% python3 -q
>>> import numpy as np
>>> import numpy.linalg as la
>>> np.set_printoptions(suppress=True, linewidth=120)
>>> arr = np.loadtxt("mat.csv", delimiter=",")
>>> arr
array([[0., 7., 3., 0., 0., 0., 0., 0., 0., 0., 0., 0., 0.],
       [8., 8., 6., 0., 0., 0., 0., 0., 0., 0., 0., 0., 0.],
       [8., 5., 0., 0., 0., 0., 0., 0., 0., 0., 0., 0., 0.],
       [0., 0., 0., 5., 4., 3., 2., 2., 5., 3., 0., 2., 3.],
       [0., 0., 0., 4., 5., 5., 5., 3., 5., 0., 3., 0., 5.],
       [0., 0., 0., 4., 0., 1., 3., 5., 0., 3., 4., 2., 4.],
       [0., 0., 0., 4., 1., 2., 0., 0., 3., 4., 5., 0., 3.],
       [0., 0., 0., 1., 1., 5., 0., 1., 2., 2., 0., 2., 1.],
       [0., 0., 0., 2., 3., 0., 3., 3., 5., 3., 1., 3., 5.],
       [0., 0., 0., 0., 3., 0., 4., 4., 3., 2., 0., 1., 3.],
       [0., 0., 0., 5., 5., 5., 4., 3., 0., 0., 4., 2., 1.],
       [0., 0., 0., 0., 4., 1., 2., 3., 0., 5., 3., 1., 5.],
       [0., 0., 0., 3., 0., 5., 3., 1., 4., 4., 2., 0., 1.]])
>>> # 2 groups of indices that never mix
>>> np.round(np.sort(la.eigvals(arr).real), 2)
array([-6.57, -4.54, -3.97, -3.97, -0.28, -0.28, -0.12, -0.12,  3.91,  3.91,  3.94, 15.94, 25.13])
>>> np.flatnonzero(la.matrix_power((arr != 0) + (arr.T != 0) + np.eye(13), 13)[5])
array([ 3,  4,  5,  6,  7,  8,  9, 10, 11, 12])
>>> rng = np.random.default_rng(361108)
>>> labels = rng.permutation(13)
>>> labels
array([ 6, 11, 10,  4,  0, 12,  5,  2,  9,  8,  3,  1,  7])
>>> other = arr[labels][:, labels]
>>> np.round(np.sort(np.abs(la.eigvals(other))), 2)
array([ 1.86,  1.86,  3.94,  4.07,  4.07,  4.25,  4.25,  4.27,  4.27,  4.54,  6.57, 15.94, 25.13])
>>> np.round(np.sort(np.abs(la.eigvals(arr))), 2)
array([ 1.86,  1.86,  3.94,  4.07,  4.07,  4.25,  4.25,  4.27,  4.27,  4.54,  6.57, 15.94, 25.13])
>>> np.round(np.abs(la.eigvals(arr)).max(), 2)
np.float64(25.13)
>>> ang = np.radians(135)
>>> r_ = np.eye(13)
>>> r_[2, 2] = r_[10, 10] = np.cos(ang)
>>> r_[2, 10], r_[10, 2] = -np.sin(ang), np.sin(ang)
>>> other = arr @ r_.T
>>> np.allclose(arr @ arr.T, other @ other.T)
True
>>> np.round(la.det(r_), 2), round(float(np.trace(r_)), 2)
(np.float64(1.0), 9.59)
>>> np.allclose(la.norm(arr, axis=1), la.norm(other, axis=1))
True
>>> np.round(np.abs(other - arr).max(axis=0), 2)
array([ 0.  ,  0.  , 10.24,  0.  ,  0.  ,  0.  ,  0.  ,  0.  ,  0.  ,  0.  ,  8.54,  0.  ,  0.  ])
